$ ipython --no-banner

In [1]: import numpy as np

In [2]: import numpy.linalg as la

In [3]: np.set_printoptions(precision=4, suppress=True, linewidth=120, legacy="1.25")

In [4]: def tidy(a):
   ...:     return np.round(a, 4) + 0
   ...: 

In [5]: J = np.load("data.npy")

In [6]: J
Out[6]: 
array([[ 0.6, -1.9,  0.8],
       [ 0.8,  1.2,  0.4],
       [-0.9, -0.2, -1.3],
       [ 0.2,  0.8, -0.8],
       [-1.1,  1.1, -1.1],
       [-1.7, -0.9, -2. ],
       [-0.5,  6.5,  1.5],
       [-0.8,  0.2, -1.9],
       [ 0.4,  1.4,  0.4],
       [ 1.1,  0.9,  1. ],
       [ 0.4,  0.9,  0.7]])

In [7]: vec = np.array([4, 3, 5])

In [8]: y = J @ vec

In [9]: beta, lr = np.zeros(3), 1 / la.norm(J, 2) ** 2

In [10]: for i in range(10):
    ...:     beta -= lr * J.T @ (J @ beta - y)
    ...:     if i % 2 == 0: print(i, round(la.norm(J @ beta - y), 4))
    ...: 
0 16.1453
2 6.8675
4 2.9737
6 1.3893
8 0.8072

In [11]: tidy(la.cond(J))
Out[11]: 5.7869

In [12]: out = np.c_[J[:, :1] @ np.array([[2]]), np.array([5, 4, 7, 8, 3, 4, 4, 5, 4, 7, 5])]

In [13]: out
Out[13]: 
array([[ 1.2,  5. ],
       [ 1.6,  4. ],
       [-1.8,  7. ],
       [ 0.4,  8. ],
       [-2.2,  3. ],
       [-3.4,  4. ],
       [-1. ,  4. ],
       [-1.6,  5. ],
       [ 0.8,  4. ],
       [ 2.2,  7. ],
       [ 0.8,  5. ]])

In [14]: tidy(la.norm(la.qr(J)[0].T @ out, axis=0) ** 2 / ((out ** 2).sum(axis=0) + 1e-12))
Out[14]: array([1.    , 0.3809])

In [15]: tidy(la.norm(out - J @ la.lstsq(J, out)[0], axis=0))
Out[15]: array([ 0.    , 13.8534])

In [16]: d = la.norm(J[:, None] - J[None], axis=-1)

In [17]: tidy(la.norm(J, axis=1))
Out[17]: array([2.1471, 1.4967, 1.5937, 1.1489, 1.9053, 2.7749, 6.6895, 2.0712, 1.51  , 1.7378, 1.2083])

In [18]: tidy(la.norm(J - J.mean(axis=0), axis=1))
Out[18]: array([3.0743, 1.1543, 1.733 , 0.6886, 1.3262, 2.9875, 5.8576, 1.95  , 0.9485, 1.7293, 1.0556])

In [19]: la.matrix_rank(d ** 2)
Out[19]: 5

In [20]: np.flatnonzero(d[9] < d.mean() / 2)
Out[20]: array([ 1,  8,  9, 10])

In [21]: d[9].round(6).argsort(kind="stable")[:4]
Out[21]: array([ 9,  1, 10,  8])

In [22]: labels = J[:, 0] > np.median(J[:, 0])

In [23]: f = J[labels].mean(axis=0) - J[~labels].mean(axis=0)

In [24]: labels.astype(int)
Out[24]: array([1, 1, 0, 0, 0, 0, 0, 0, 1, 1, 1])

In [25]: ((J - J.mean(axis=0)) @ f > 0).astype(int)
Out[25]: array([1, 1, 0, 0, 0, 0, 0, 0, 1, 1, 1])

In [26]: (((J - J.mean(axis=0)) @ f > 0) == labels).mean()
Out[26]: 1.0

In [27]: W2 = J[[8, 3]].astype(float)

In [28]: for _ in range(6):
    ...:     labels = la.norm(J[:, None] - W2, axis=-1).argmin(axis=1)
    ...:     W2 = np.array([J[labels == j].mean(axis=0) for j in range(2)])
    ...: 

In [29]: labels
Out[29]: array([1, 0, 1, 1, 1, 1, 0, 1, 0, 0, 0])

In [30]: tidy(W2)
Out[30]: 
array([[ 0.44  ,  2.18  ,  0.8   ],
       [-0.6167, -0.15  , -1.05  ]])

In [31]: np.abs(W2[1] - W2[0]).argmax()
Out[31]: 1

In [32]: tidy(W2[1] - W2[0])
Out[32]: array([-1.0567, -2.33  , -1.85  ])

In [33]: m1 = np.load("layer14.npy")

In [34]: m1
Out[34]: 
array([[ 0,  0, -3],
       [ 2,  0,  0],
       [ 0,  2,  0]])

In [35]: proj = np.triu(np.array([[0, 1, 1], [3, 2, 2], [0, 1, 3]]), 1) + np.eye(3)

In [36]: out = proj @ m1 @ la.inv(proj)

In [37]: tidy(np.poly(out))
Out[37]: array([ 1.,  0.,  0., 12.])

In [38]: out
Out[38]: 
array([[ 2.,  0., -5.],
       [ 2.,  2., -6.],
       [ 0.,  2., -4.]])

In [39]: tidy(la.det(out))
Out[39]: -12.0

In [40]: np.trace(out), np.trace(m1)
Out[40]: (0.0, 0)

In [41]: O, r_ = la.qr(out)

In [42]: tidy(O.T @ O)
Out[42]: 
array([[1., 0., 0.],
       [0., 1., 0.],
       [0., 0., 1.]])

In [43]: np.allclose(r_.T @ r_, out.T @ out)
Out[43]: True

In [44]: tidy(O)
Out[44]: 
array([[-0.7071,  0.4082,  0.5774],
       [-0.7071, -0.4082, -0.5774],
       [ 0.    , -0.8165,  0.5774]])

In [45]: mat = np.load("run18.npy")

In [46]: tidy(mat)
Out[46]: 
array([[0.3333, 0.    , 0.3333, 0.3333],
       [0.    , 0.5   , 0.    , 0.5   ],
       [0.    , 0.25  , 0.5   , 0.25  ],
       [0.    , 0.    , 0.    , 1.    ]])

In [47]: tidy((mat - mat.T) / 2)
Out[47]: 
array([[ 0.    ,  0.    ,  0.1667,  0.1667],
       [ 0.    ,  0.    , -0.125 ,  0.25  ],
       [-0.1667,  0.125 ,  0.    ,  0.125 ],
       [-0.1667, -0.25  , -0.125 ,  0.    ]])

In [48]: tidy(np.abs(la.eigvals(mat)).max())
Out[48]: 1.0

In [49]: np.allclose(mat, mat.T)
Out[49]: False

In [50]: tidy(la.matrix_power(mat, 4))
Out[50]: 
array([[0.0123, 0.0995, 0.1003, 0.7878],
       [0.    , 0.0625, 0.    , 0.9375],
       [0.    , 0.125 , 0.0625, 0.8125],
       [0.    , 0.    , 0.    , 1.    ]])

In [51]: T = np.stack([mat, -1 * mat, mat[::-1]])

In [52]: (T @ mat.T).shape
Out[52]: (3, 4, 4)

In [53]: tidy(la.norm(T, axis=(1, 2)))
Out[53]: array([1.486, 1.486, 1.486])

In [54]: T.shape
Out[54]: (3, 4, 4)

In [55]: vec = np.array([3, 2, 0, 2])

In [56]: tidy(np.einsum("ij,j->i", mat, vec))
Out[56]: array([1.6667, 2.    , 1.    , 2.    ])

In [57]: tidy(mat @ vec)
Out[57]: array([1.6667, 2.    , 1.    , 2.    ])

In [58]: tidy((mat * vec).sum(axis=1))
Out[58]: array([1.6667, 2.    , 1.    , 2.    ])

In [59]: tidy(mat * vec)
Out[59]: 
array([[1.    , 0.    , 0.    , 0.6667],
       [0.    , 1.    , 0.    , 1.    ],
       [0.    , 0.5   , 0.    , 0.5   ],
       [0.    , 0.    , 0.    , 2.    ]])

In [60]: np.sign((mat @ vec).round(6))
Out[60]: array([1., 1., 1., 1.])

In [61]: la.norm(mat @ vec) <= la.norm(mat, 2) * la.norm(vec) + 1e-9
Out[61]: True

In [62]: out = np.array([[2, -2, 1], [-6, -3, 5], [-4, 8, -5], [-6, 1, -7]])

In [63]: tidy(np.einsum("ik,kj->ji", mat, out))
Out[63]: 
array([[-2.6667, -6.    , -5.    , -6.    ],
       [ 2.3333, -1.    ,  3.5   ,  1.    ],
       [-3.6667, -1.    , -3.    , -7.    ]])

In [64]: np.vstack([mat, out.T]).shape
Out[64]: (7, 4)

In [65]: la.matrix_rank(np.vstack([mat, out.T]))
Out[65]: 4

In [66]: tidy(np.einsum("ij->j", mat))
Out[66]: array([0.3333, 0.75  , 0.8333, 2.0833])

In [67]: tidy(la.pinv(m1))
Out[67]: 
array([[ 0.    ,  0.5   ,  0.    ],
       [ 0.    ,  0.    ,  0.5   ],
       [-0.3333,  0.    ,  0.    ]])

In [68]: m1.T @ m1
Out[68]: 
array([[4, 0, 0],
       [0, 4, 0],
       [0, 0, 9]])

In [69]: m1[:, 0] @ m1[:, 1]
Out[69]: 0

In [70]: K = np.load("sample16.npy")

In [71]: K
Out[71]: 
array([[3, 1, 3],
       [0, 0, 0],
       [9, 3, 9]])

In [72]: rk = la.matrix_rank(K)

In [73]: rk
Out[73]: 1

In [74]: ns = la.svd(K)[2][rk:].T

In [75]: [int(la.matrix_rank(K[:, :j + 1])) for j in range(3)]
Out[75]: [1, 1, 1]

In [76]: la.matrix_rank(K.T @ K), la.matrix_rank(K @ K.T)
Out[76]: (1, 1)

In [77]: tidy(ns @ ns.T)
Out[77]: 
array([[ 0.5263, -0.1579, -0.4737],
       [-0.1579,  0.9474, -0.1579],
       [-0.4737, -0.1579,  0.5263]])

In [78]: rng = np.random.default_rng(16)

In [79]: labels = rng.permutation(3)

In [80]: labels
Out[80]: array([1, 0, 2])

In [81]: out = K[labels][:, labels]

In [82]: out
Out[82]: 
array([[0, 0, 0],
       [1, 3, 3],
       [3, 9, 9]])

In [83]: tidy(la.det(out)), tidy(la.det(K[labels]))
Out[83]: (0.0, 0.0)

In [84]: tidy(np.sort(np.abs(la.eigvals(out))))
Out[84]: array([ 0.,  0., 12.])

In [85]: np.diag(out)
Out[85]: array([0, 3, 9])

In [86]: la.cond(K) > 100
Out[86]: True

In [87]: tidy(la.norm(K, 2) / la.norm(K))
Out[87]: 1.0

In [88]: np.argsort(-la.norm(K, axis=0).round(6), kind="stable")[:3]
Out[88]: array([0, 2, 1])

In [89]: [round(float(x), 4) for x in la.svd(K, compute_uv=False)[:3]]
Out[89]: [13.784, 0.0, 0.0]

In [90]: X = np.loadtxt("m.csv", delimiter=",")

In [91]: tidy(X)
Out[91]: 
array([[0.5326, 0.2283, 0.2283, 0.3804],
       [0.2283, 0.0978, 0.0978, 0.163 ],
       [0.2283, 0.0978, 0.0978, 0.163 ],
       [0.3804, 0.163 , 0.163 , 0.2717]])

In [92]: vec = np.array([-3, 2, 1, 3])

In [93]: tidy(X * vec)
Out[93]: 
array([[-1.5978,  0.4565,  0.2283,  1.1413],
       [-0.6848,  0.1957,  0.0978,  0.4891],
       [-0.6848,  0.1957,  0.0978,  0.4891],
       [-1.1413,  0.3261,  0.163 ,  0.8152]])

In [94]: tidy(np.einsum("ij,j->i", X, vec))
Out[94]: array([0.2283, 0.0978, 0.0978, 0.163 ])

In [95]: tidy(X @ (2 * vec))
Out[95]: array([0.4565, 0.1957, 0.1957, 0.3261])

In [96]: tidy(X @ np.eye(4)[3])
Out[96]: array([0.3804, 0.163 , 0.163 , 0.2717])

In [97]: tidy(X @ vec)
Out[97]: array([0.2283, 0.0978, 0.0978, 0.163 ])

In [98]: np.sign((X @ vec).round(6))
Out[98]: array([1., 1., 1., 1.])

In [99]: tidy((X + X.T) / 2)
Out[99]: 
array([[0.5326, 0.2283, 0.2283, 0.3804],
       [0.2283, 0.0978, 0.0978, 0.163 ],
       [0.2283, 0.0978, 0.0978, 0.163 ],
       [0.3804, 0.163 , 0.163 , 0.2717]])

In [100]: tidy(np.sort(np.abs(la.eigvals(X))))
Out[100]: array([0., 0., 0., 1.])

In [101]: tidy(np.abs(la.eigvals(X)).max())
Out[101]: 1.0

In [102]: np.trace(X)
Out[102]: 1.0

In [103]: np.allclose(X @ X.T, X.T @ X)
Out[103]: True

In [104]: (X - X.T) / 2
Out[104]: 
array([[0., 0., 0., 0.],
       [0., 0., 0., 0.],
       [0., 0., 0., 0.],
       [0., 0., 0., 0.]])

In [105]: tidy(la.det(X))
Out[105]: 0.0
